$ python -q
>>> import numpy as np
>>> import numpy.linalg as la
>>> np.set_printoptions(precision=2, suppress=True, linewidth=200)
>>> E = np.loadtxt("case12.csv", delimiter=",")
>>> E
array([[ 3.7 ,  2.22, -4.35, -7.9 ],
       [ 0.14, -3.94,  2.6 , -8.81],
       [-4.03, -5.66,  6.97,  1.78],
       [ 4.09,  3.71, -5.68, -6.1 ],
       [-2.48, -6.1 ,  6.08, -4.44],
       [-0.62,  3.35, -1.82,  9.22],
       [ 2.08, -1.22, -0.75, -9.68],
       [ 4.02,  3.37, -5.39, -6.59],
       [ 4.08,  5.54, -6.92, -2.18],
       [ 3.41,  6.22, -6.88,  1.55],
       [-3.28, -6.24,  6.79, -2.04],
       [ 4.19,  4.58, -6.35, -4.6 ],
       [-3.51, -6.19,  6.93, -1.14],
       [ 3.49,  6.2 , -6.92,  1.23],
       [-1.62, -5.6 ,  5.08, -6.34],
       [-2.03, -5.87,  5.58, -5.5 ],
       [-3.49, -6.2 ,  6.92, -1.23],
       [ 3.78,  6.03, -7.03, -0.14],
       [-4.03, -3.38,  5.4 ,  6.57]])
>>> # rows and columns are dependent
>>> C2 = np.cov(E, rowvar=False)
>>> np.median(E, axis=0)
array([ 0.14, -1.22, -0.75, -2.18])
>>> np.polyfit(E[:, 0], E[:, 3], 1)
array([-0.47, -2.24])
>>> np.corrcoef(E.T)
array([[ 1.  ,  0.9 , -0.97, -0.31],
       [ 0.9 ,  1.  , -0.98,  0.14],
       [-0.97, -0.98,  1.  ,  0.05],
       [-0.31,  0.14,  0.05,  1.  ]])
>>> np.round(la.eigvalsh(C2)[::-1], 2) + 0
array([71.67, 27.18,  0.  ,  0.  ])
>>> X = np.loadtxt("w.csv", delimiter=",")
>>> X
array([[ -1.9 ,  -4.72,  13.03,  14.3 ],
       [-15.99,  -6.02,  -8.17,  -6.44],
       [  4.44,  10.39,  12.84,  10.36],
       [  6.5 ,   2.03, -16.76,   8.52],
       [ 19.  ,  -2.37,   4.55,   3.58],
       [ 13.02,  13.01,   3.46,  -7.01],
       [ -1.36, -17.7 ,  -4.24,   8.18],
       [-10.78,   1.22,   6.57, -15.46],
       [ -5.74,  16.73,  -6.52,   6.67],
       [  0.81,   0.22,   7.05, -18.7 ],
       [-10.53,   6.05,   2.97,  15.61],
       [-15.23, -10.77,  -5.35,   4.83],
       [  2.54,  14.02, -13.1 ,  -5.03],
       [ -3.02, -10.25,  15.3 ,  -7.2 ],
       [ -4.29,  12.97, -14.08,  -3.9 ],
       [ -8.81,  -1.68, -16.88,   5.88],
       [-15.52,  -5.26,   1.13,  11.4 ],
       [ -3.15,  16.18, -10.81,  -3.39],
       [-14.82,  -0.54, -12.02,   5.97],
       [  9.45, -11.83,   6.84,  11.13],
       [  8.26, -10.21,   9.6 ,  11.63],
       [ -8.56,  12.38, -12.82,   3.02],
       [-16.5 ,   2.31, -11.03,   0.8 ],
       [ 12.34,  -1.31,  -2.81, -15.43],
       [ 11.83, -12.43,  -4.91,  -9.02],
       [ -1.13,  -4.74,  -6.75, -18.18],
       [-14.61,   3.64,  10.74,   7.61],
       [-14.56,  -6.83, -11.88,   0.33],
       [ 12.85,   1.44,  -1.98, -15.13],
       [  7.68,   8.75,  11.09, -11.89],
       [  7.08, -17.66,   1.14,  -6.06],
       [ 14.7 ,   0.43,   0.93,  13.52],
       [  0.37,  -1.67,  10.98, -16.63],
       [-13.58,  12.24,   7.66,  -2.68],
       [-12.87,   1.37,  -6.86,  13.62]])
>>> P = X @ la.solve(X.T @ X, X.T)
>>> np.trace(P)
np.float64(4.0)
>>> np.round(la.eigvalsh(P), 2) + 0
array([0., 0., 0., 0., 0., 0., 0., 0., 0., 0., 0., 0., 0., 0., 0., 0., 0., 0., 0., 0., 0., 0., 0., 0., 0., 0., 0., 0., 0., 0., 0., 1., 1., 1., 1.])
>>> d = la.norm(X[:, None] - X[None], axis=-1)
>>> d[:5, :5]
array([[ 0.  , 32.86, 16.85, 32.2 , 25.08],
       [32.86,  0.  , 37.55, 29.47, 38.73],
       [16.85, 37.55,  0.  , 30.88, 22.12],
       [32.2 , 29.47, 30.88,  0.  , 25.58],
       [25.08, 38.73, 22.12, 25.58,  0.  ]])
>>> la.matrix_rank(d ** 2)
np.int64(6)
>>> d[8].round(6).argsort(kind="stable")[:4]
array([ 8, 21, 17, 14])
>>> d.shape
(35, 35)
>>> d.mean(axis=1).argmax()
np.int64(4)
>>> C2 = np.cov(X, rowvar=False)
>>> np.polyfit(X[:, 0], X[:, 2], 1)
array([ 0.23, -0.76])
>>> C2.shape
(4, 4)
>>> la.eigvalsh(C2)[::-1]
array([147.42, 108.96,  80.52,  70.08])
>>> np.median(X, axis=0)
array([-1.9 ,  0.22, -1.98,  0.8 ])
>>> X.std(axis=0)
array([10.53,  9.32,  9.45, 10.41])
>>> C2
array([[114.14,  -8.35,  26.52, -22.86],
       [ -8.35,  89.39, -14.45,  -4.64],
       [ 26.52, -14.45,  91.86,  -4.45],
       [-22.86,  -4.64,  -4.45, 111.59]])
>>> np.corrcoef(X.T)
array([[ 1.  , -0.08,  0.26, -0.2 ],
       [-0.08,  1.  , -0.16, -0.05],
       [ 0.26, -0.16,  1.  , -0.04],
       [-0.2 , -0.05, -0.04,  1.  ]])
>>> def softmax(z):
...     e = np.exp(z - z.max(axis=-1, keepdims=True))
...     return e / e.sum(axis=-1, keepdims=True)
... 
>>> np.round(softmax(X[17] + 2), 2) + 0
array([0., 1., 0., 0.])
>>> np.round(softmax(X[17]), 2) + 0
array([0., 1., 0., 0.])
>>> np.round(softmax(10 * X[17]), 2) + 0
array([0., 1., 0., 0.])
>>> S = X @ X.T / np.sqrt(4)
>>> softmax(S)[17] @ X
array([ -3.15,  16.17, -10.82,  -3.39])
>>> cen = (X - X.mean(axis=0)) / X.std(axis=0)
>>> cen.std(axis=0)
array([1., 1., 1., 1.])
>>> np.argwhere(np.abs(cen) > 2)
array([], shape=(0, 2), dtype=int64)
>>> beta = la.lstsq(np.delete(cen, 0, axis=1), cen[:, 0])[0]
>>> np.abs(beta).argmax()
np.int64(1)
>>> beta
array([-0.05,  0.24, -0.19])
>>> np.round(1 - np.var(cen[:, 0] - np.delete(cen, 0, axis=1) @ beta), 2)
np.float64(0.11)
>>> W0 = np.array([[0, 0, 3, -5, 0, -4, 2],
...     [0, -5, 0, 0, 0, 0, 0],
...     [-4, 0, 5, -1, 0, -3, -5],
...     [-5, 0, -5, 5, 0, -3, 3],
...     [0, 0, 0, 0, -3, 0, 0],
...     [3, 0, -1, 3, 0, 3, -2],
...     [-4, 0, -1, -5, 0, 5, -2]])
>>> cent = X[[10, 14]].astype(float)
>>> for _ in range(5):
...     lab = la.norm(X[:, None] - cent, axis=-1).argmin(axis=1)
...     cent = np.array([X[lab == j].mean(axis=0) for j in range(2)])
... 
>>> lab
array([0, 1, 0, 1, 0, 1, 0, 1, 1, 1, 0, 0, 1, 0, 1, 1, 0, 1, 1, 0, 0, 1, 1, 1, 1, 1, 0, 1, 1, 1, 0, 0, 1, 1, 0])
>>> cent
array([[-0.86, -4.92,  4.47,  8.04],
       [-2.38,  3.73, -4.94, -5.6 ]])
>>> cent[1] - cent[0]
array([ -1.51,   8.65,  -9.41, -13.64])
>>> round(la.det(W0), 2)
np.float64(-32760.0)
>>> W0 @ W0
array([[ -7,   0,  42, -50,   0,   4, -26],
       [  0,  25,   0,   0,   0,   0,   0],
       [ -4,   0,  26,  26,   0, -30, -20],
       [-26,   0, -65,  31,   0,  26,  30],
       [  0,   0,   0,   0,   9,   0,   0],
       [  6,   0, -12,  20,   0, -19,  18],
       [ 52,   0,   5,  21,   0,  39, -24]])
>>> np.sort(la.eigvals(W0).real)
array([-5.  , -3.  , -1.04, -1.04, -0.95,  7.01,  7.01])
>>> F = np.load("block9.npy")
>>> F
array([[ 0.99, -0.09, -0.09, -0.01, -0.06,  0.06, -0.01,  0.04],
       [-0.09,  0.39, -0.61, -0.09, -0.44,  0.44, -0.09,  0.26],
       [-0.09, -0.61,  0.39, -0.09, -0.44,  0.44, -0.09,  0.26],
       [-0.01, -0.09, -0.09,  0.99, -0.06,  0.06, -0.01,  0.04],
       [-0.06, -0.44, -0.44, -0.06,  0.69,  0.31, -0.06,  0.19],
       [ 0.06,  0.44,  0.44,  0.06,  0.31,  0.69,  0.06, -0.19],
       [-0.01, -0.09, -0.09, -0.01, -0.06,  0.06,  0.99,  0.04],
       [ 0.04,  0.26,  0.26,  0.04,  0.19, -0.19,  0.04,  0.89]])
>>> # columns are unit length and at right angles
>>> vals, vecs = la.eigh(F)
>>> vec = np.array([3, 0, 2, 3, 2, 0, 0, 1])
>>> vecs * np.maximum(vals, 0) @ vecs.T
array([[ 0.99, -0.04, -0.04, -0.01, -0.03,  0.03, -0.01,  0.02],
       [-0.04,  0.69, -0.31, -0.04, -0.22,  0.22, -0.04,  0.13],
       [-0.04, -0.31,  0.69, -0.04, -0.22,  0.22, -0.04,  0.13],
       [-0.01, -0.04, -0.04,  0.99, -0.03,  0.03, -0.01,  0.02],
       [-0.03, -0.22, -0.22, -0.03,  0.84,  0.16, -0.03,  0.09],
       [ 0.03,  0.22,  0.22,  0.03,  0.16,  0.84,  0.03, -0.09],
       [-0.01, -0.04, -0.04, -0.01, -0.03,  0.03,  0.99,  0.02],
       [ 0.02,  0.13,  0.13,  0.02,  0.09, -0.09,  0.02,  0.94]])
>>> round(vec @ F @ vec / (vec @ vec), 2), round(float(vals[0]), 2), round(float(vals[-1]), 2)
(np.float64(0.66), -1.0, 1.0)
>>> round(vec @ F @ vec, 2)
np.float64(17.89)
>>> q, r_ = la.qr(F)
>>> np.allclose(r_.T @ r_, F.T @ F)
True
>>> q.shape, r_.shape
((8, 8), (8, 8))
>>> np.round(abs(r_[0, 0]), 2), round(float(la.norm(F[:, 0])), 2)
(np.float64(1.0), 1.0)
>>> r_.round(2) + 0
array([[-1.,  0.,  0.,  0.,  0.,  0.,  0.,  0.],
       [ 0., -1.,  0.,  0.,  0.,  0.,  0.,  0.],
       [ 0.,  0., -1.,  0.,  0.,  0.,  0.,  0.],
       [ 0.,  0.,  0., -1.,  0.,  0.,  0.,  0.],
       [ 0.,  0.,  0.,  0., -1.,  0.,  0.,  0.],
       [ 0.,  0.,  0.,  0.,  0.,  1.,  0.,  0.],
       [ 0.,  0.,  0.,  0.,  0.,  0., -1.,  0.],
       [ 0.,  0.,  0.,  0.,  0.,  0.,  0.,  1.]])
>>> np.abs(np.diag(r_))
array([1., 1., 1., 1., 1., 1., 1., 1.])
>>> np.all(la.eigvalsh(F) > 0)
np.False_
>>> F.reshape(-1, 2)
array([[ 0.99, -0.09],
       [-0.09, -0.01],
       [-0.06,  0.06],
       [-0.01,  0.04],
       [-0.09,  0.39],
       [-0.61, -0.09],
       [-0.44,  0.44],
       [-0.09,  0.26],
       [-0.09, -0.61],
       [ 0.39, -0.09],
       [-0.44,  0.44],
       [-0.09,  0.26],
       [-0.01, -0.09],
       [-0.09,  0.99],
       [-0.06,  0.06],
       [-0.01,  0.04],
       [-0.06, -0.44],
       [-0.44, -0.06],
       [ 0.69,  0.31],
       [-0.06,  0.19],
       [ 0.06,  0.44],
       [ 0.44,  0.06],
       [ 0.31,  0.69],
       [ 0.06, -0.19],
       [-0.01, -0.09],
       [-0.09, -0.01],
       [-0.06,  0.06],
       [ 0.99,  0.04],
       [ 0.04,  0.26],
       [ 0.26,  0.04],
       [ 0.19, -0.19],
       [ 0.04,  0.89]])
>>> F.ravel(order="F")
array([ 0.99, -0.09, -0.09, -0.01, -0.06,  0.06, -0.01,  0.04, -0.09,  0.39, -0.61, -0.09, -0.44,  0.44, -0.09,  0.26, -0.09, -0.61,  0.39, -0.09, -0.44,  0.44, -0.09,  0.26, -0.01, -0.09, -0.09,
        0.99, -0.06,  0.06, -0.01,  0.04, -0.06, -0.44, -0.44, -0.06,  0.69,  0.31, -0.06,  0.19,  0.06,  0.44,  0.44,  0.06,  0.31,  0.69,  0.06, -0.19, -0.01, -0.09, -0.09, -0.01, -0.06,  0.06,
        0.99,  0.04,  0.04,  0.26,  0.26,  0.04,  0.19, -0.19,  0.04,  0.89])
>>> blk = F.reshape(8, 2, -1)
>>> np.einsum("ihd,ihd->ih", blk, blk)
array([[0.99, 0.01],
       [0.54, 0.46],
       [0.54, 0.46],
       [0.99, 0.01],
       [0.39, 0.61],
       [0.39, 0.61],
       [0.02, 0.98],
       [0.14, 0.86]])
>>> blk[:, 0]
array([[ 0.99, -0.09, -0.09, -0.01],
       [-0.09,  0.39, -0.61, -0.09],
       [-0.09, -0.61,  0.39, -0.09],
       [-0.01, -0.09, -0.09,  0.99],
       [-0.06, -0.44, -0.44, -0.06],
       [ 0.06,  0.44,  0.44,  0.06],
       [-0.01, -0.09, -0.09, -0.01],
       [ 0.04,  0.26,  0.26,  0.04]])
>>> np.swapaxes(blk, 1, 2)[4]
array([[-0.06,  0.69],
       [-0.44,  0.31],
       [-0.44, -0.06],
       [-0.06,  0.19]])
>>> vec = np.array([-1, 0, -2, 1, 1, -1, -2, -2])
>>> np.sort(np.abs(np.degrees(np.angle(la.eigvals(F)))))
array([  0.,   0.,   0.,   0.,   0.,   0.,   0., 180.])
>>> np.round(F.T @ (F @ vec), 2) + 0
array([-1.,  0., -2.,  1.,  1., -1., -2., -2.])
>>> [p for p in range(1, 25) if np.allclose(la.matrix_power(F, p), np.eye(8))]
[2, 4, 6, 8, 10, 12, 14, 16, 18, 20, 22, 24]
>>> 8 - la.matrix_rank(F - np.eye(8), tol=1e-8)
np.int64(7)
>>> theta = np.deg2rad(31)
>>> arr = np.eye(8)
>>> arr[np.ix_([1, 5], [1, 5])] = [[np.cos(theta), -np.sin(theta)], [np.sin(theta), np.cos(theta)]]
>>> arr
array([[ 1.  ,  0.  ,  0.  ,  0.  ,  0.  ,  0.  ,  0.  ,  0.  ],
       [ 0.  ,  0.86,  0.  ,  0.  ,  0.  , -0.52,  0.  ,  0.  ],
       [ 0.  ,  0.  ,  1.  ,  0.  ,  0.  ,  0.  ,  0.  ,  0.  ],
       [ 0.  ,  0.  ,  0.  ,  1.  ,  0.  ,  0.  ,  0.  ,  0.  ],
       [ 0.  ,  0.  ,  0.  ,  0.  ,  1.  ,  0.  ,  0.  ,  0.  ],
       [ 0.  ,  0.52,  0.  ,  0.  ,  0.  ,  0.86,  0.  ,  0.  ],
       [ 0.  ,  0.  ,  0.  ,  0.  ,  0.  ,  0.  ,  1.  ,  0.  ],
       [ 0.  ,  0.  ,  0.  ,  0.  ,  0.  ,  0.  ,  0.  ,  1.  ]])
>>> # 7 groups of indices that never mix
>>> (la.matrix_power((arr != 0) + (arr.T != 0) + np.eye(8), 8) > 0).astype(int)
array([[1, 0, 0, 0, 0, 0, 0, 0],
       [0, 1, 0, 0, 0, 1, 0, 0],
       [0, 0, 1, 0, 0, 0, 0, 0],
       [0, 0, 0, 1, 0, 0, 0, 0],
       [0, 0, 0, 0, 1, 0, 0, 0],
       [0, 1, 0, 0, 0, 1, 0, 0],
       [0, 0, 0, 0, 0, 0, 1, 0],
       [0, 0, 0, 0, 0, 0, 0, 1]])
>>> np.sort(la.eigvals(arr).real)
array([0.86, 0.86, 1.  , 1.  , 1.  , 1.  , 1.  , 1.  ])
